>>> import numpy as np
>>> np.set_printoptions(precision=4, suppress=True, linewidth=160)
>>> arr = np.load("x.npy")
>>> arr
array([[ 1, -1,  0, -1,  0,  1, -2],
       [-2,  0,  2,  2, -1, -1, -2],
       [ 2,  0, -1,  0, -2, -1, -2],
       [-2, -1, -1,  1,  0, -1, -1]])
>>> A2 = arr / np.sqrt((arr ** 2).mean(axis=1, keepdims=True))
>>> print(np.linalg.matrix_rank(A2) == np.linalg.matrix_rank(arr))
True
>>> arr - arr.mean(axis=1, keepdims=True)
array([[ 1.2857, -0.7143,  0.2857, -0.7143,  0.2857,  1.2857, -1.7143],
       [-1.7143,  0.2857,  2.2857,  2.2857, -0.7143, -0.7143, -1.7143],
       [ 2.5714,  0.5714, -0.4286,  0.5714, -1.4286, -0.4286, -1.4286],
       [-1.2857, -0.2857, -0.2857,  1.7143,  0.7143, -0.2857, -0.2857]])
>>> A2 = arr[0, 0] * arr[1:] - np.outer(arr[1:, 0], arr[0])
>>> print(A2)
[[ 0 -2  2  0 -1  1 -6]
 [ 0  2 -1  2 -2 -3  2]
 [ 0 -3 -1 -1  0  1 -5]]
>>> arr[:, 0] / arr[0, 0]
array([ 1., -2.,  2., -2.])
>>> np.flatnonzero(~A2.round(6).any(axis=1))
array([], dtype=int64)
>>> np.linalg.matrix_rank(A2), np.linalg.matrix_rank(arr)
(np.int64(3), np.int64(4))
>>> def softmax(z):
...     e = np.exp(z - z.max(axis=-1, keepdims=True))
...     return e / e.sum(axis=-1, keepdims=True)
... 
>>> np.round(softmax(10 * A2[1]), 4) + 0
array([0.    , 0.3333, 0.    , 0.3333, 0.    , 0.    , 0.3333])
>>> S = A2 @ A2.T / np.sqrt(7)
>>> softmax(S)[1] @ A2
array([ 0.,  2., -1.,  2., -2., -3.,  2.])
>>> th = np.radians(36)
>>> r_ = np.eye(7)
>>> r_[3, 3] = r_[1, 1] = np.cos(th)
>>> r_[3, 1], r_[1, 3] = -np.sin(th), np.sin(th)
>>> r_
array([[ 1.    ,  0.    ,  0.    ,  0.    ,  0.    ,  0.    ,  0.    ],
       [ 0.    ,  0.809 ,  0.    ,  0.5878,  0.    ,  0.    ,  0.    ],
       [ 0.    ,  0.    ,  1.    ,  0.    ,  0.    ,  0.    ,  0.    ],
       [ 0.    , -0.5878,  0.    ,  0.809 ,  0.    ,  0.    ,  0.    ],
       [ 0.    ,  0.    ,  0.    ,  0.    ,  1.    ,  0.    ,  0.    ],
       [ 0.    ,  0.    ,  0.    ,  0.    ,  0.    ,  1.    ,  0.    ],
       [ 0.    ,  0.    ,  0.    ,  0.    ,  0.    ,  0.    ,  1.    ]])
>>> A2 = arr @ r_.T
>>> A2
array([[ 1.    , -1.3968,  0.    , -0.2212,  0.    ,  1.    , -2.    ],
       [-2.    ,  1.1756,  2.    ,  1.618 , -1.    , -1.    , -2.    ],
       [ 2.    ,  0.    , -1.    ,  0.    , -2.    , -1.    , -2.    ],
       [-2.    , -0.2212, -1.    ,  1.3968,  0.    , -1.    , -1.    ]])
>>> print(round(float(np.linalg.det(r_)), 4), round(float(np.trace(r_)), 4))
1.0 6.618
>>> np.abs(A2 - arr).max(axis=0)
array([0.    , 1.1756, 0.    , 0.7788, 0.    , 0.    , 0.    ])
>>> J = np.array([[0, 0, 0, 1, 1, 1, 0],
...     [0, 0, 1, 0, 0, 0, 1],
...     [0, 1, 0, 0, 0, 0, 1],
...     [1, 0, 0, 0, 1, 1, 0],
...     [1, 0, 0, 1, 0, 0, 0],
...     [1, 0, 0, 1, 0, 0, 0],
...     [0, 1, 1, 0, 0, 0, 0]])
>>> J
array([[0, 0, 0, 1, 1, 1, 0],
       [0, 0, 1, 0, 0, 0, 1],
       [0, 1, 0, 0, 0, 0, 1],
       [1, 0, 0, 0, 1, 1, 0],
       [1, 0, 0, 1, 0, 0, 0],
       [1, 0, 0, 1, 0, 0, 0],
       [0, 1, 1, 0, 0, 0, 0]])
>>> left, s, Vt = np.linalg.svd(J)
>>> np.argmax(s[:-1] / (s[1:] + 1e-6)) + 1
np.int64(6)
>>> A2 = left[:, :6] @ np.diag(s[:6]) @ Vt[:6]
>>> round(float(np.linalg.norm(J - A2, 2)), 4), round(s[6], 4)
(0.0, np.float64(0.0))
>>> round(float(np.linalg.norm(J, 2) / np.linalg.norm(J)), 4)
0.6404
>>> np.argsort(-np.linalg.norm(J, axis=0).round(6), kind="stable")[:3]
array([0, 3, 1])
>>> np.linalg.cond(J) > 100
np.True_
>>> rk = np.linalg.matrix_rank(J)
>>> rk
np.int64(6)
>>> ns = np.linalg.svd(J)[2][rk:].T
>>> [int(np.linalg.matrix_rank(J[:, :j + 1])) for j in range(7)]
[1, 2, 3, 4, 5, 5, 6]
>>> print(np.linalg.matrix_rank(J.T @ J), np.linalg.matrix_rank(J @ J.T))
6 6
>>> ns.shape
(7, 1)
>>> np.round(ns @ ns.T, 4) + 0
array([[ 0. ,  0. ,  0. ,  0. ,  0. ,  0. ,  0. ],
       [ 0. ,  0. ,  0. ,  0. ,  0. ,  0. ,  0. ],
       [ 0. ,  0. ,  0. ,  0. ,  0. ,  0. ,  0. ],
       [ 0. ,  0. ,  0. ,  0. ,  0. ,  0. ,  0. ],
       [ 0. ,  0. ,  0. ,  0. ,  0.5, -0.5,  0. ],
       [ 0. ,  0. ,  0. ,  0. , -0.5,  0.5,  0. ],
       [ 0. ,  0. ,  0. ,  0. ,  0. ,  0. ,  0. ]])
>>> np.allclose(J @ ns, 0)
True
>>> blk = np.stack([J, -1 * J, J[::-1]])
>>> np.linalg.matrix_rank(blk)
array([6, 6, 6])
>>> mat = np.loadtxt("out17.csv", delimiter=",")
>>> mat
array([[-0.1877,  0.9087,  0.9993],
       [-0.4462, -0.5649, -0.508 ],
       [-0.207 , -0.7064, -0.9316],
       [ 0.508 , -0.5649, -0.9899],
       [ 0.881 ,  0.4462, -0.9246],
       [-0.8617,  0.1586,  0.9949],
       [-0.3969,  0.1586,  0.8397],
       [ 0.3885, -0.6169, -0.9874],
       [ 0.4301,  0.8937,  0.9866],
       [ 0.5511, -0.9837, -1.    ],
       [ 0.226 ,  0.0798, -0.2636],
       [ 0.7259,  0.7443,  0.4136],
       [ 0.7352, -0.4462, -0.9952],
       [ 0.6469,  0.7064,  0.5005],
       [ 0.1586,  0.5649,  0.8337],
       [ 0.8875,  0.2355, -0.978 ],
       [-0.2449,  0.6169,  0.9762],
       [ 0.7932,  0.3095, -0.8854],
       [ 0.1096, -0.2355, -0.6584],
       [-0.8538,  0.508 ,  0.9991],
       [-0.4053,  0.7064,  0.9945],
       [ 0.6469, -0.7779, -0.9993],
       [ 0.6169,  0.8565,  0.9217],
       [ 0.5915, -0.9217, -0.9999],
       [-0.6584, -0.8764, -0.9289],
       [-0.3627,  0.4462,  0.9562],
       [-0.1096, -0.3799, -0.6231],
       [-0.1096, -0.3799, -0.6231],
       [-0.1489,  0.8337,  0.9963],
       [ 0.8875, -0.7779, -0.9999]])
>>> x0 = np.array([1, 5, 3])
>>> h1 = np.maximum(mat @ x0, 0)
>>> np.flatnonzero(h1 > 1e-9)
array([ 0,  4,  5,  6,  8, 11, 13, 14, 16, 19, 20, 22, 25, 28])
>>> np.tanh(mat @ x0)
array([ 1.    , -0.9999, -1.    , -0.9999,  0.3259,  0.9942,  0.9941, -1.    ,  1.    , -1.    , -0.1643,  1.    , -0.9997,  1.    ,  1.    , -0.7009,  1.    ,
       -0.3054, -0.9955,  0.9998,  1.    , -1.    ,  1.    , -1.    , -1.    ,  0.9998, -0.9991, -0.9991,  1.    , -1.    ])
>>> O, _ = np.linalg.qr(np.array([[0.2, -0.7, -0.2, 2.4, -1.5],
...     [-0.7, 0.6, 1.5, -0.5, 0.8],
...     [-0.6, -2.0, -1.8, -1.9, -0.7],
...     [-0.4, -0.3, 0.0, 0.9, -0.2],
...     [-0.8, 1.3, -0.1, 1.0, 1.2]]))
>>> evecs, _ = np.linalg.qr(np.array([[1.0, -1.8, 1.2, -1.1, 1.0, 0.0, -1.6],
...     [-0.1, 0.7, 1.7, -1.4, -1.2, 0.2, 0.1],
...     [-0.4, -0.7, -0.6, -0.9, -0.6, 0.1, 1.4],
...     [0.2, -0.8, 1.2, 0.8, 0.3, -0.3, 0.5],
...     [1.1, 0.6, -0.1, 1.3, 0.4, 0.3, 0.0],
...     [-1.0, -0.5, 0.1, 0.8, -1.0, -1.7, -0.4],
...     [-0.9, 0.0, 0.8, 1.1, -0.1, 1.6, 0.2]]))
>>> s = 5 * 0.5 ** np.arange(5)
>>> W0 = O[:, :5] * s @ evecs[:5]
>>> W0
array([[ 0.3462, -1.0249,  0.1748,  0.2744,  0.2019, -0.017 ,  0.1685],
       [-1.5704,  1.7521,  0.593 , -0.1837, -0.7602, -0.5135,  1.281 ],
       [-1.0109,  1.1607,  2.0707,  1.3444,  0.5773,  0.3813,  0.8111],
       [-0.6089,  0.9256,  0.6068,  0.5742, -0.2689, -0.1201,  0.8122],
       [-1.4273,  2.6899, -0.4221,  0.2275, -0.3592,  0.5453,  1.1618]])
>>> A2 = W0 / np.linalg.norm(W0, axis=1, keepdims=True)
>>> C2 = A2 @ A2.T
>>> (np.abs(C2) > 0.9).astype(int)
array([[1, 0, 0, 0, 0],
       [0, 1, 0, 0, 0],
       [0, 0, 1, 0, 0],
       [0, 0, 0, 1, 0],
       [0, 0, 0, 0, 1]])
>>> print(np.argwhere(np.triu(np.abs(C2) > 0.95, 1)))
[]
>>> np.linalg.norm(A2, axis=1)
array([1., 1., 1., 1., 1.])
